In [1]: import numpy as np

In [2]: import numpy.linalg as la

In [3]: np.set_printoptions(precision=3, suppress=True, linewidth=140, sign=" ")

In [4]: W0 = np.load("test16.npy")

In [5]: print(W0)
[[ 0  1  3  1]
 [ 2  1  2  0]
 [ 1  0  1  2]
 [ 1  3  3  3]]

In [6]: x = np.array([3, -1, 3, 1])

In [7]: target = W0 @ x

In [8]: print(target)
[  9  11   8  12]

In [9]: print(la.solve(W0, target))
[ 3. -1.  3.  1.]

In [10]: print(la.solve(W0, target + W0[:, 0]))
[ 4. -1.  3.  1.]

In [11]: print(la.solve(W0, -2 * target))
[-6.  2. -6. -2.]

In [12]: G = W0.T @ W0

In [13]: print(np.trace(G), (W0 ** 2).sum())
54 54

In [14]: print(la.svd(W0, compute_uv=False) ** 2)
[ 45.457   4.172   2.77    1.601]

In [15]: print((W0 @ W0.T).shape)
(4, 4)

In [16]: print(G)
[[  6   5   8   5]
 [  5  11  14  10]
 [  8  14  23  14]
 [  5  10  14  14]]

In [17]: x = np.ones(4)

In [18]: for _ in range(7):
    ...:     x = G @ x
    ...:     x /= la.norm(x)
    ...:     print(round(x @ G @ x, 3))
    ...: 
45.443
45.457
45.457
45.457
45.457
45.457
45.457

In [19]: print(round(float(la.eigvalsh(G)[-1]), 3))
45.457

In [20]: out = la.inv(W0)

In [21]: print(la.det(W0) * out)
[[  9. -12.  -6.   1.]
 [  8.  -1.  14. -12.]
 [-13.  -2.  -1.   5.]
 [  2.   7. -11.  -3.]]

In [22]: print(round(float(la.cond(W0)), 3))
5.329

In [23]: print(np.round(W0 @ out, 3) + 0)
[[ 1.  0.  0.  0.]
 [ 0.  1.  0.  0.]
 [ 0.  0.  1.  0.]
 [ 0.  0.  0.  1.]]

In [24]: print(np.round(la.inv(out), 3) + 0)
[[ 0.  1.  3.  1.]
 [ 2.  1.  2.  0.]
 [ 1.  0.  1.  2.]
 [ 1.  3.  3.  3.]]

In [25]: r0 = np.array([2, 0])

In [26]: print(np.array([np.convolve(row, r0, "same") for row in W0]))
[[ 0  2  6  2]
 [ 4  2  4  0]
 [ 2  0  2  4]
 [ 2  6  6  6]]

In [27]: print(np.convolve(W0[3], r0))
[ 2  6  6  6  0]

In [28]: print(np.polyval(r0, W0[3]))
[ 2  6  6  6]

In [29]: feats = np.load("m.npy")

In [30]: print(feats)
[[ 0.303 -0.937 -2.298]
 [-3.579  3.093 -1.733]
 [ 7.632  6.244 -1.541]]

In [31]: print(feats @ feats)
[[-14.093 -17.531   4.469]
 [-25.381   2.099   5.535]
 [-31.796   2.54  -25.985]]

In [32]: print(np.trace(feats))
1.855

In [33]: print(np.allclose(feats, feats.T))
False

In [34]: print((feats + feats.T) / 2)
[[ 0.303 -2.258  2.667]
 [-2.258  3.093  2.255]
 [ 2.667  2.255 -1.541]]

In [35]: arr = np.loadtxt("arr.csv", delimiter=",")

In [36]: print(arr)
[[ -1.092  -0.678  -2.159]
 [  8.144 -10.758 -10.897]
 [ -0.015  -1.307  -2.303]
 [-10.059   9.536   7.011]
 [  4.841  -6.56   -6.823]
 [ -1.447   0.195  -1.046]
 [  2.428  -3.524  -3.896]
 [ -7.994   7.493   5.394]
 [ -6.026   5.699   4.097]
 [ -3.206   2.583   1.368]
 [ -0.18   -0.712  -1.484]
 [ -3.183   1.975   0.414]
 [ -0.76   -0.928  -2.293]
 [ -6.891   6.113   4.069]
 [  0.929  -2.599  -3.615]
 [  2.342  -2.386  -2.144]
 [ -2.513   1.851   0.752]
 [ -2.895   2.329   1.21 ]
 [ -9.753   8.161   5.055]
 [  1.611  -2.291  -2.577]
 [ -1.484   1.538   1.074]]

In [37]: basis = arr[[6, 8]].astype(float)

In [38]: for _ in range(4):
    ...:     labels = la.norm(arr[:, None] - basis, axis=-1).argmin(axis=1)
    ...:     basis = np.array([arr[labels == j].mean(axis=0) for j in range(2)])
    ...: 

In [39]: print(labels)
[ 0  0  0  1  0  0  0  1  1  1  0  1  0  1  0  0  1  1  1  0  1]

In [40]: print(basis[1] - basis[0])
[-6.928  7.596  6.611]

In [41]: print(np.bincount(labels))
[ 11  10]

In [42]: print(basis)
[[ 1.527 -2.868 -3.567]
 [-5.4    4.728  3.044]]
